% python3 -q
>>> import numpy as np
>>> np.set_printoptions(precision=1, suppress=True, linewidth=120)
>>> J = np.load("block7.npy")
>>> J
array([[-18,  12,  18],
       [-27,  18,  27],
       [ 24, -16, -24],
       [ 27, -18, -27]])
>>> # rank 1
>>> left, sig, Vt = np.linalg.svd(J)
>>> V = Vt[:(sig > 1e-8).sum()]
>>> rng = np.random.default_rng(670975)
>>> x0 = J[0] + -3 * J[2] + rng.integers(2) * np.eye(3)[2]
>>> x0
array([-90.,  60.,  91.])
>>> np.linalg.matrix_rank(np.vstack([J, x0]))
np.int64(2)
>>> V.T @ V
array([[ 0.4, -0.3, -0.4],
       [-0.3,  0.2,  0.3],
       [-0.4,  0.3,  0.4]])
>>> np.abs(np.diag(np.linalg.qr(J)[1])) > 1e-9
array([ True, False, False])
>>> np.allclose(J[:-1].T @ np.linalg.lstsq(J[:-1].T, J[-1])[0], J[-1])
True
>>> np.linalg.lstsq(J[:-1].T, J[-1])[2]
np.int32(1)
>>> round(np.trace(np.linalg.pinv(J) @ J), 1)
np.float64(1.0)
>>> try:
...     np.linalg.inv(J)
... except np.linalg.LinAlgError as e:
...     print(repr(e))
... 
LinAlgError('Last 2 dimensions of the array must be square')
>>> J.sum(axis=1)
array([ 12,  18, -16, -18])
>>> np.linalg.matrix_rank(J)
np.int64(1)
>>> np.diff(J, axis=0)
array([[ -9,   6,   9],
       [ 51, -34, -51],
       [  3,  -2,  -3]])
>>> J.sum(axis=0)
array([ 6, -4, -6])
>>> np.zeros(4, 3)
Traceback (most recent call last):
  File "<python-input-21>", line 1, in <module>
    np.zeros(4, 3)
    ~~~~~~~~^^^^^^
TypeError: Cannot interpret '3' as a data type
>>> gram = J.T @ J
>>> np.diag(gram)
array([2358, 1048, 2358])
>>> np.round(np.linalg.eigvalsh(gram)[::-1], 1) + 0
array([5764.,    0.,    0.])
>>> np.allclose(gram, gram.T)
True
>>> rk = np.linalg.matrix_rank(J)
>>> rk
np.int64(1)
>>> ns = np.linalg.svd(J)[2][rk:].T
>>> [int(np.linalg.matrix_rank(np.delete(J, i, axis=0))) for i in range(4)]
[1, 1, 1, 1]
>>> np.round(J @ ns, 1) + 0
array([[0., 0.],
       [0., 0.],
       [0., 0.],
       [0., 0.]])
>>> [int(np.linalg.matrix_rank(J[:, :j + 1])) for j in range(3)]
[1, 1, 1]
>>> mat = np.array([[0, 0, -2, 3], [0, 0, 1, 2], [2, -1, 0, -4], [-3, -2, 4, 0]])
>>> out = np.array([[-6, -8], [-2, 0]])
>>> basis = np.kron(out, J)
>>> basis.shape
(8, 6)
>>> ang = np.radians(72)
>>> Rm = np.eye(4)
>>> Rm[3, 3] = Rm[0, 0] = np.cos(ang)
>>> Rm[3, 0], Rm[0, 3] = -np.sin(ang), np.sin(ang)
>>> Rm
array([[ 0.3,  0. ,  0. ,  1. ],
       [ 0. ,  1. ,  0. ,  0. ],
       [ 0. ,  0. ,  1. ,  0. ],
       [-1. ,  0. ,  0. ,  0.3]])
>>> out = mat @ Rm.T
>>> np.allclose(np.linalg.norm(mat, axis=1), np.linalg.norm(out, axis=1))
True
>>> np.linalg.svd(mat, compute_uv=False), np.linalg.svd(out, compute_uv=False)
(array([5.7, 5.7, 1.2, 1.2]), array([5.7, 5.7, 1.2, 1.2]))
>>> np.abs(out - mat).max(axis=0)
array([5.2, 0. , 0. , 2.9])
>>> np.linalg.matrix_power(mat, 3)
array([[   0,  -28,   54,  -95],
       [  28,    0,  -13,  -54],
       [ -54,   13,    0,  136],
       [  95,   54, -136,    0]])
>>> mat @ mat
array([[-13,  -4,  12,   8],
       [ -4,  -5,   8,  -4],
       [ 12,   8, -21,   4],
       [  8,  -4,   4, -29]])
>>> round(float(np.abs(np.linalg.eigvals(mat)).max()), 1)
5.7
>>> out = np.linalg.inv(mat)
>>> out.round(1) + 0
array([[ 0. ,  0.6,  0.3, -0.1],
       [-0.6,  0. , -0.4, -0.3],
       [-0.3,  0.4,  0. ,  0. ],
       [ 0.1,  0.3,  0. ,  0. ]])
>>> np.round(mat @ out, 1) + 0
array([[1., 0., 0., 0.],
       [0., 1., 0., 0.],
       [0., 0., 1., 0.],
       [0., 0., 0., 1.]])
>>> np.allclose(out, mat.T)
False
>>> round(float(np.linalg.det(mat) * np.linalg.det(out)), 1)
1.0
>>> np.round(np.linalg.slogdet(mat)[0], 1)
np.float64(1.0)
>>> X = np.load("mat.npy")
>>> X
array([[ 0,  2,  0,  2],
       [ 1, -1,  1, -1],
       [ 0,  2,  0,  2],
       [ 1, -1,  1, -1]])
>>> rk = np.linalg.matrix_rank(X)
>>> rk
np.int64(2)
>>> ns = np.linalg.svd(X)[2][rk:].T
>>> [int(np.linalg.matrix_rank(X[:i])) for i in range(1, len(X) + 1)]
[1, 2, 2, 2]
>>> np.round(ns @ ns.T, 1) + 0
array([[ 0.5,  0. , -0.5,  0. ],
       [ 0. ,  0.5,  0. , -0.5],
       [-0.5,  0. ,  0.5,  0. ],
       [ 0. , -0.5,  0. ,  0.5]])
>>> [int(np.linalg.matrix_rank(X[:, :j + 1])) for j in range(4)]
[1, 2, 2, 2]
>>> left, sig, Vt = np.linalg.svd(X)
>>> V = Vt[:(sig > 1e-8).sum()]
>>> x0 = X[0] + 5 * X[2] + rng.integers(2) * np.eye(4)[0]
>>> x0
array([ 1., 12.,  0., 12.])
>>> np.round(np.linalg.norm(x0 - V.T @ V @ x0), 1)
np.float64(0.7)
>>> np.linalg.matrix_rank(np.vstack([X, x0]))
np.int64(3)
>>> blk = np.stack([X, -1 * X, X[::-1]])
>>> blk.sum(axis=0)
array([[ 1, -1,  1, -1],
       [ 0,  2,  0,  2],
       [ 1, -1,  1, -1],
       [ 0,  2,  0,  2]])
>>> np.linalg.matrix_rank(blk.reshape(3, -1))
np.int64(2)
>>> np.trace(X)
np.int64(-2)
>>> (X + X.T) / 2
array([[ 0. ,  1.5,  0. ,  1.5],
       [ 1.5, -1. ,  1.5, -1. ],
       [ 0. ,  1.5,  0. ,  1.5],
       [ 1.5, -1. ,  1.5, -1. ]])
>>> np.allclose(X @ X.T, X.T @ X)
False
>>> round(np.abs(np.linalg.eigvals(X)).max(), 1)
np.float64(4.0)
>>> X @ X
array([[ 4, -4,  4, -4],
       [-2,  6, -2,  6],
       [ 4, -4,  4, -4],
       [-2,  6, -2,  6]])
>>> round(np.linalg.det(X), 1)
np.float64(0.0)
>>> np.allclose(X, X.T)
False
>>> feats = np.loadtxt("run16.csv", delimiter=",")
>>> feats
array([[ 0.3,  3. , -2. , -3. ],
       [ 3. ,  1.3, -3. ,  1. ],
       [-3. ,  3. ,  2.3, -1. ],
       [ 0. ,  3. , -2. , -2.7]])
>>> round(np.trace(feats), 1)
np.float64(1.2)
>>> np.linalg.matrix_power(feats, 2)
array([[ 15.1, -10.2,  -8.2,  12.2],
       [ 13.8,   4.7, -18.8,  -7.4],
       [  1.2,  -1.2,   4.3,  12.4],
       [ 15. , -10.2,  -8.2,  12.3]])
>>> np.sort(np.abs(np.linalg.eigvals(feats)))
array([0.3, 3.4, 3.4, 5. ])
